>>> import numpy as np
>>> np.set_printoptions(suppress=True, linewidth=140)
>>> def tidy(a):
...     return np.round(a, 3) + 0
... 
>>> rng = np.random.default_rng(99)
>>> E = np.triu(rng.random((7, 7)) < 0.4, 1).astype(int)
>>> E = E + E.T
>>> E
array([[0, 0, 0, 0, 0, 0, 1],
       [0, 0, 0, 0, 1, 1, 1],
       [0, 0, 0, 1, 0, 1, 1],
       [0, 0, 1, 0, 0, 0, 0],
       [0, 1, 0, 0, 0, 1, 1],
       [0, 1, 1, 0, 1, 0, 1],
       [1, 1, 1, 0, 1, 1, 0]])
>>> vals, evecs = np.linalg.eigh(E)
>>> (vals > 1e-8).sum(), (vals < -1e-8).sum()
(np.int64(3), np.int64(4))
>>> tidy(evecs.T @ E @ evecs)
array([[-2.   ,  0.   ,  0.   ,  0.   ,  0.   ,  0.   ,  0.   ],
       [ 0.   , -1.332,  0.   ,  0.   ,  0.   ,  0.   ,  0.   ],
       [ 0.   ,  0.   , -1.   ,  0.   ,  0.   ,  0.   ,  0.   ],
       [ 0.   ,  0.   ,  0.   , -0.521,  0.   ,  0.   ,  0.   ],
       [ 0.   ,  0.   ,  0.   ,  0.   ,  0.42 ,  0.   ,  0.   ],
       [ 0.   ,  0.   ,  0.   ,  0.   ,  0.   ,  1.   ,  0.   ],
       [ 0.   ,  0.   ,  0.   ,  0.   ,  0.   ,  0.   ,  3.432]])
>>> tidy(np.linalg.eigvalsh(E + -3 * np.eye(7)))
array([-5.   , -4.332, -4.   , -3.521, -2.58 , -2.   ,  0.432])
>>> np.abs(evecs[:, -1]).round(6).argmax()
np.int64(6)
>>> tidy(evecs.T @ evecs)
array([[1., 0., 0., 0., 0., 0., 0.],
       [0., 1., 0., 0., 0., 0., 0.],
       [0., 0., 1., 0., 0., 0., 0.],
       [0., 0., 0., 1., 0., 0., 0.],
       [0., 0., 0., 0., 1., 0., 0.],
       [0., 0., 0., 0., 0., 1., 0.],
       [0., 0., 0., 0., 0., 0., 1.]])
>>> tidy(np.abs(evecs[:, -1]))
array([0.153, 0.417, 0.323, 0.094, 0.417, 0.49 , 0.525])
>>> np.unique(vals.round(6) + 0, return_counts=True)[1]
array([1, 1, 1, 1, 1, 1, 1])
>>> tidy(np.linalg.svd(E, compute_uv=False))
array([3.432, 2.   , 1.332, 1.   , 1.   , 0.521, 0.42 ])
